% ipython --no-banner

In [1]: import numpy as np

In [2]: np.set_printoptions(precision=1, suppress=True, linewidth=140, legacy="1.25")

In [3]: def rnd(a):
   ...:     return np.round(a, 1) + 0
   ...: 

In [4]: O, _ = np.linalg.qr(np.array([[-0.5, 0.1, 0.4, -0.6, -0.1],
   ...:     [0.3, 0.3, 0.2, 0.4, 0.2],
   ...:     [-0.6, -1.4, -0.6, -0.1, 0.9],
   ...:     [0.7, -2.6, 0.4, 0.2, -0.2],
   ...:     [0.1, -0.1, 0.5, 0.9, 0.0]]))

In [5]: V, _ = np.linalg.qr(np.array([[0.8, -1.3, 0.8, 0.7, 0.7, -1.5, 0.0],
   ...:     [0.3, -2.0, 1.1, -0.2, -1.4, 1.9, 1.2],
   ...:     [-0.9, 0.8, -0.7, -0.6, 1.5, 0.3, -1.4],
   ...:     [0.6, 2.2, -0.1, -0.7, 1.4, -1.0, -1.5],
   ...:     [0.1, 0.3, -0.1, -1.5, 0.9, -0.2, 1.8],
   ...:     [3.5, -0.7, 2.0, -0.2, -0.7, 0.5, 0.2],
   ...:     [1.9, 0.0, -0.9, -0.6, -1.0, 0.4, 0.9]]))

In [6]: sv = 10 * 0.7 ** np.arange(5)

In [7]: E = O[:, :5] * sv @ V[:5]

In [8]: rnd(E)
Out[8]: 
array([[ 1.8,  0.9, -0.8, -2.8,  2.1, -4. ,  2. ],
       [-0.5,  0.6,  0.1, -0.6, -3.3,  1.7,  0.1],
       [ 0.2, -0.2,  0.9, -3.5,  6.2, -0.6, -1.8],
       [-1.3, -5.5,  0.7, -0.8, -4.2, -0.4, -4.1],
       [ 0. ,  2. ,  0.7, -0.2, -1.9, -1.9, -2. ]])

In [9]: rnd(np.linalg.norm(E, "nuc"))
Out[9]: 27.7

In [10]: rnd(np.linalg.norm(E, 1)), rnd(np.linalg.norm(E, np.inf))
Out[10]: (17.7, 17.0)

In [11]: rnd(np.linalg.norm(E, axis=0))
Out[11]: array([2.3, 5.9, 1.6, 4.6, 8.6, 4.8, 5.3])

In [12]: rnd(np.linalg.norm(E) ** 2 / np.linalg.norm(E, 2) ** 2)
Out[12]: 1.9

In [13]: w1 = np.array([[3, 2, 1],
    ...:     [2, 3, 0],
    ...:     [2, 3, 2],
    ...:     [0, 0, 3],
    ...:     [2, 3, 2],
    ...:     [1, 0, 2],
    ...:     [1, 1, 1]])

In [14]: b = np.array([0, 2, 0])

In [15]: act = np.maximum(E @ w1 + b, 0)

In [16]: rnd(act)
Out[16]: 
array([[ 8. , 14.5,  0. ],
       [ 0. ,  0. ,  0. ],
       [12.1, 21.3,  1. ],
       [ 0. ,  0. ,  0. ],
       [ 0. ,  2.6,  0. ]])

In [17]: (act > 0).mean(axis=0)
Out[17]: array([0.4, 0.6, 0.2])

In [18]: cent = np.array([[-3, -4], [9, 3], [-3, -1]])

In [19]: w1 @ cent
Out[19]: 
array([[ 6, -7],
       [21,  1],
       [15, -1],
       [-9, -3],
       [15, -1],
       [-9, -6],
       [ 3, -2]])

In [20]: rnd(act @ cent)
Out[20]: 
array([[106.9,  11.7],
       [  0. ,   0. ],
       [152.9,  14.8],
       [  0. ,   0. ],
       [ 23.2,   7.7]])

In [21]: (act @ cent).round(6).argmax(axis=1)
Out[21]: array([0, 0, 0, 0, 0])

In [22]: t3 = np.stack([E, -3 * E, E[::-1]])

In [23]: rnd(np.einsum("bij,cij->bc", t3, t3))
Out[23]: 
array([[ 190.5, -571.6,   79.7],
       [-571.6, 1714.9, -239. ],
       [  79.7, -239. ,  190.5]])

In [24]: (t3 @ E.T).shape
Out[24]: (3, 5, 5)

In [25]: rnd(t3.sum(axis=0))
Out[25]: 
array([[-3.6,  0.1,  2.2,  5.4, -6.1,  6.2, -6. ],
       [-0.2, -6.7,  0.6,  0.4,  2.3, -3.9, -4.4],
       [-0.2,  0.2, -0.9,  3.5, -6.2,  0.6,  1.8],
       [ 2. , 11.5, -1.4,  1. ,  5.2,  2.5,  8.4],
       [ 1.8, -3.1, -2.2, -2.4,  5.9, -0.2,  6. ]])

In [26]: np.linalg.matrix_rank(t3.reshape(3, -1))
Out[26]: 2

In [27]: rnd(np.linalg.norm(t3, axis=(1, 2)))
Out[27]: array([13.8, 41.4, 13.8])

In [28]: np.linalg.matrix_rank(t3)
Out[28]: array([5, 5, 5])

In [29]: out = E / np.sqrt((E ** 2).mean(axis=1, keepdims=True))

In [30]: np.linalg.matrix_rank(E - E.mean(axis=1, keepdims=True))
Out[30]: 5

In [31]: arr = np.loadtxt("block8.csv", delimiter=",")

In [32]: arr
Out[32]: 
array([[ 1., -1., -1.,  1.,  1., -1., -1.,  1.],
       [ 1.,  1.,  1.,  1.,  1.,  1.,  1.,  1.],
       [ 1., -1.,  1., -1.,  1., -1.,  1., -1.],
       [ 1.,  1., -1., -1., -1., -1.,  1.,  1.],
       [ 1.,  1., -1., -1.,  1.,  1., -1., -1.]])

In [33]: arr.mean(axis=0)
Out[33]: array([ 1. ,  0.2, -0.2, -0.2,  0.6, -0.2,  0.2,  0.2])

In [34]: np.count_nonzero(arr)
Out[34]: 40

In [35]: np.abs(arr).max()
Out[35]: 1.0

In [36]: t3 = np.stack([arr, -2 * arr, arr[::-1]])

In [37]: np.linalg.matrix_rank(t3)
Out[37]: array([5, 5, 5])

In [38]: np.linalg.matrix_rank(t3.reshape(3, -1))
Out[38]: 2

In [39]: rnd(np.linalg.norm(t3, axis=(1, 2)))
Out[39]: array([ 6.3, 12.6,  6.3])

In [40]: (t3 @ arr.T).shape
Out[40]: (3, 5, 5)

In [41]: F = np.diag(np.array([0, 0, 0, 1]))

In [42]: F
Out[42]: 
array([[0, 0, 0, 0],
       [0, 0, 0, 0],
       [0, 0, 0, 0],
       [0, 0, 0, 1]])

In [43]: # columns 0 and 1 are equal

In [44]: np.linalg.matrix_rank(F, rtol=0.1)
Out[44]: 1

In [45]: np.linalg.cond(F) > 100
Out[45]: True

In [46]: np.argsort(-np.linalg.norm(F, axis=0).round(6), kind="stable")[:3]
Out[46]: array([3, 0, 1])

In [47]: rnd(np.linalg.norm(F, 2) / np.linalg.norm(F))
Out[47]: 1.0

In [48]: rnd(np.sort(np.linalg.eigvals(F).real))
Out[48]: array([0., 0., 0., 1.])

In [49]: (np.linalg.matrix_power((F != 0) + (F.T != 0) + np.eye(4), 4) > 0).astype(int)
Out[49]: 
array([[1, 0, 0, 0],
       [0, 1, 0, 0],
       [0, 0, 1, 0],
       [0, 0, 0, 1]])

In [50]: (F != 0).astype(int)
Out[50]: 
array([[0, 0, 0, 0],
       [0, 0, 0, 0],
       [0, 0, 0, 0],
       [0, 0, 0, 1]])

In [51]: F @ F
Out[51]: 
array([[0, 0, 0, 0],
       [0, 0, 0, 0],
       [0, 0, 0, 0],
       [0, 0, 0, 1]])

In [52]: W0 = np.array([[0, 0, 1, 0, 1, 1, 1],
    ...:     [0, 0, 0, 0, 0, 0, 0],
    ...:     [1, 0, 0, 1, 1, 1, 1],
    ...:     [0, 0, 1, 0, 1, 1, 1],
    ...:     [1, 0, 1, 1, 0, 1, 0],
    ...:     [1, 0, 1, 1, 1, 0, 1],
    ...:     [1, 0, 1, 1, 0, 1, 0]])

In [53]: W0
Out[53]: 
array([[0, 0, 1, 0, 1, 1, 1],
       [0, 0, 0, 0, 0, 0, 0],
       [1, 0, 0, 1, 1, 1, 1],
       [0, 0, 1, 0, 1, 1, 1],
       [1, 0, 1, 1, 0, 1, 0],
       [1, 0, 1, 1, 1, 0, 1],
       [1, 0, 1, 1, 0, 1, 0]])

In [54]: np.trace(W0)
Out[54]: 0

In [55]: np.linalg.matrix_power(W0, 3)
Out[55]: 
array([[10,  0, 15, 10, 14, 15, 14],
       [ 0,  0,  0,  0,  0,  0,  0],
       [15,  0, 16, 15, 15, 17, 15],
       [10,  0, 15, 10, 14, 15, 14],
       [14,  0, 15, 14, 10, 15, 10],
       [15,  0, 17, 15, 15, 16, 15],
       [14,  0, 15, 14, 10, 15, 10]])

In [56]: np.allclose(W0 @ W0.T, W0.T @ W0)
Out[56]: True

In [57]: W0 @ W0
Out[57]: 
array([[4, 0, 3, 4, 2, 3, 2],
       [0, 0, 0, 0, 0, 0, 0],
       [3, 0, 5, 3, 3, 4, 3],
       [4, 0, 3, 4, 2, 3, 2],
       [2, 0, 3, 2, 4, 3, 4],
       [3, 0, 4, 3, 3, 5, 3],
       [2, 0, 3, 2, 4, 3, 4]])

In [58]: rnd(np.abs(np.linalg.eigvals(W0)).max())
Out[58]: 4.4

In [59]: rnd(np.linalg.det(W0))
Out[59]: 0.0

In [60]: rnd(np.sort(np.abs(np.linalg.eigvals(W0))))
Out[60]: array([0. , 0. , 0. , 1. , 1.4, 2. , 4.4])

In [61]: np.allclose(W0, W0.T)
Out[61]: True

In [62]: (W0 + W0.T) / 2
Out[62]: 
array([[0., 0., 1., 0., 1., 1., 1.],
       [0., 0., 0., 0., 0., 0., 0.],
       [1., 0., 0., 1., 1., 1., 1.],
       [0., 0., 1., 0., 1., 1., 1.],
       [1., 0., 1., 1., 0., 1., 0.],
       [1., 0., 1., 1., 1., 0., 1.],
       [1., 0., 1., 1., 0., 1., 0.]])

In [63]: x = np.array([-2, -3, 1, 0, 2, 0, 2])

In [64]: h1 = np.maximum(W0 @ x, 0)

In [65]: W0.T @ h1
Out[65]: array([ 5,  0, 13,  5, 15, 12, 15])

In [66]: mat = np.loadtxt("test8.csv", delimiter=",")

In [67]: mat
Out[67]: 
array([[ 0., -2., -1.,  2.,  2.],
       [ 0.,  0.,  1.,  2.,  0.],
       [ 0.,  0.,  0.,  1., -3.],
       [ 0.,  0.,  0.,  0., -2.],
       [ 0.,  0.,  0.,  0.,  0.]])

In [68]: # triangular: eigenvalues sit on the diagonal

In [69]: f = np.array([-1, 0])

In [70]: np.correlate(mat[1], mat[2], "full")
Out[70]: array([ 0.,  0., -3., -5.,  2.,  0.,  0.,  0.,  0.])

In [71]: np.cross(mat[1, :3], mat[2, :3])
Out[71]: array([0., 0., 0.])

In [72]: np.polyval(f, mat[1])
Out[72]: array([ 0.,  0., -1., -2.,  0.])

In [73]: rng = np.random.default_rng(67492)

In [74]: labels = rng.permutation(5)

In [75]: labels
Out[75]: array([2, 1, 0, 4, 3])

In [76]: out = mat[labels][:, labels]

In [77]: np.trace(out)
Out[77]: 0.0

In [78]: out
Out[78]: 
array([[ 0.,  0.,  0., -3.,  1.],
       [ 1.,  0.,  0.,  0.,  2.],
       [-1., -2.,  0.,  2.,  2.],
       [ 0.,  0.,  0.,  0.,  0.],
       [ 0.,  0.,  0., -2.,  0.]])

In [79]: np.diag(out)
Out[79]: array([0., 0., 0., 0., 0.])

In [80]: cov = out.T @ out

In [81]: np.trace(cov), (out ** 2).sum()
Out[81]: (32.0, 32.0)

In [82]: rnd(np.linalg.svd(out, compute_uv=False) ** 2)
Out[82]: array([19. , 10.2,  2.8,  0. ,  0. ])

In [83]: feats = np.load("m.npy")

In [84]: feats
Out[84]: 
array([[ 2.8, -1.5, -0.5,  2.7],
       [ 0.6, -4.1,  2. , -3.7],
       [ 4. , -5.9, -1.9,  1.2],
       [ 2.1, -3.2, -3.3, -2.5],
       [ 5. ,  0.6,  2.3, -3.7]])

In [85]: x = np.array([2, 1, 2, 4])

In [86]: y = feats @ x

In [87]: rnd(y)
Out[87]: array([ 13.9, -13.7,   3.1, -15.6,   0.4])

In [88]: rnd(np.linalg.pinv(feats) @ feats)
Out[88]: 
array([[1., 0., 0., 0.],
       [0., 1., 0., 0.],
       [0., 0., 1., 0.],
       [0., 0., 0., 1.]])

In [89]: rnd(np.linalg.lstsq(feats, y)[0])
Out[89]: array([2., 1., 2., 4.])

In [90]: y = y + 0.1 * rng.normal(size=5)

In [91]: rnd(y)
Out[91]: array([ 13.7, -13.7,   3.1, -15.6,   0.5])

In [92]: b, *_ = np.linalg.lstsq(feats, y)

In [93]: rnd(b)
Out[93]: array([2., 1., 2., 4.])

In [94]: b.round()
Out[94]: array([2., 1., 2., 4.])

In [95]: [round(float(np.linalg.norm(np.linalg.solve(feats.T @ feats + lam * np.eye(4), feats.T @ y))), 2) for lam in (0, 1, 10, 100)]
Out[95]: [4.98, 4.75, 3.44, 1.03]

In [96]: rnd(np.linalg.norm(feats, axis=0))
Out[96]: array([7.3, 8. , 4.9, 6.5])

In [97]: rnd(np.linalg.norm(feats) ** 2 / np.linalg.norm(feats, 2) ** 2)
Out[97]: 1.9

In [98]: out = np.c_[feats[:, :1] @ np.array([[-3]]), np.array([3, 3, 2, 2, 0])]

In [99]: rnd(out)
Out[99]: 
array([[ -8.4,   3. ],
       [ -1.8,   3. ],
       [-12. ,   2. ],
       [ -6.3,   2. ],
       [-15. ,   0. ]])

In [100]: rnd(np.linalg.norm(out - feats @ np.linalg.lstsq(feats, out)[0], axis=0))
Out[100]: array([0. , 2.5])

In [101]: np.linalg.matrix_rank(np.c_[feats, out])
Out[101]: 5

In [102]: rnd(np.linalg.norm(np.linalg.qr(feats)[0].T @ out, axis=0) ** 2 / ((out ** 2).sum(axis=0) + 1e-12))
Out[102]: array([1. , 0.8])

In [103]: x = np.array([-2, 0])

In [104]: y = out @ x

In [105]: rnd(y)
Out[105]: array([16.8,  3.6, 24. , 12.6, 30. ])

In [106]: y = y + 0.1 * rng.normal(size=5)

In [107]: rnd(y)
Out[107]: array([16.8,  3.5, 23.9, 12.6, 30. ])

In [108]: b, *_ = np.linalg.lstsq(out, y)

In [109]: rnd(np.linalg.norm(y - out @ b))
Out[109]: 0.1

In [110]: rnd(out.T @ (y - out @ b))
Out[110]: array([0., 0.])

In [111]: rnd(b)
Out[111]: array([-2.,  0.])

In [112]: O, V = np.linalg.qr(feats[:, :2])[0], np.linalg.qr(feats[:, 2:])[0]

In [113]: sv = np.linalg.svd(O.T @ V, compute_uv=False)

In [114]: rnd(np.linalg.norm(O @ O.T - V @ V.T, 2))
Out[114]: 1.0

In [115]: (sv > 0.9).sum()
Out[115]: 0

In [116]: data = np.loadtxt("dump.csv", delimiter=",")

In [117]: data
Out[117]: 
array([[ 0.9, -0.9,  0.2, -0.4,  2.8, -0.8],
       [ 0.2, -0.9,  1.5,  1.1,  0. ,  0.3],
       [-0.1,  2. ,  1.6, -0.8, -0.2,  0. ],
       [-0.3,  1.4,  0.9,  2.1, -0.2,  1. ]])

In [118]: out = data / np.linalg.norm(data, axis=1, keepdims=True)

In [119]: cov = out @ out.T

In [120]: rnd(np.degrees(np.arccos(np.clip(cov[2, 0], -1, 1))))
Out[120]: 102.1

In [121]: rnd(np.linalg.norm(out, axis=1))
Out[121]: array([1., 1., 1., 1.])

In [122]: (np.abs(cov) > 0.9).astype(int)
Out[122]: 
array([[1, 0, 0, 0],
       [0, 1, 0, 0],
       [0, 0, 1, 0],
       [0, 0, 0, 1]])

In [123]: (cov - 2 * np.eye(4)).round(6).argmax(axis=1)
Out[123]: array([1, 3, 3, 1])

In [124]: K = np.array([[3.0, 1.0, 0.0], [0.0, 3.0, 1.0], [0.0, 0.0, 3.0]])

In [125]: out = np.linalg.inv(K)

In [126]: rnd(np.linalg.det(K) * out)
Out[126]: 
array([[ 9., -3.,  1.],
       [ 0.,  9., -3.],
       [ 0.,  0.,  9.]])

In [127]: (np.abs(out) > 1e-9).astype(int)
Out[127]: 
array([[1, 1, 1],
       [0, 1, 1],
       [0, 0, 1]])

In [128]: rnd(out)
Out[128]: 
array([[ 0.3, -0.1,  0. ],
       [ 0. ,  0.3, -0.1],
       [ 0. ,  0. ,  0.3]])

In [129]: rnd(np.linalg.slogdet(K)[0])
Out[129]: 1.0

In [130]: vals, V = np.linalg.eig(out)

In [131]: rnd(np.prod(vals))
Out[131]: 0.0

In [132]: rnd(np.sort(np.linalg.eigvals(out @ out)))
Out[132]: array([0.1, 0.1, 0.1])

In [133]: rnd(np.sort(np.linalg.eigvals(out.T)))
Out[133]: array([0.3, 0.3, 0.3])

In [134]: f = np.array([-1, -9])

In [135]: np.cross(K[0, :3], K[2, :3])
Out[135]: array([ 3., -9.,  0.])

In [136]: np.polyval(f, K[0])
Out[136]: array([-12., -10.,  -9.])

In [137]: P = np.triu(np.array([[0, 0, 0], [2, 2, 0], [1, 1, 1]]), 1) + np.eye(3)

In [138]: out = P @ K @ np.linalg.inv(P)

In [139]: np.poly(out)
Out[139]: array([  1.,  -9.,  27., -27.])

In [140]: P @ K - K @ P
Out[140]: 
array([[0., 0., 0.],
       [0., 0., 0.],
       [0., 0., 0.]])

In [141]: np.linalg.matrix_rank(out)
Out[141]: 3
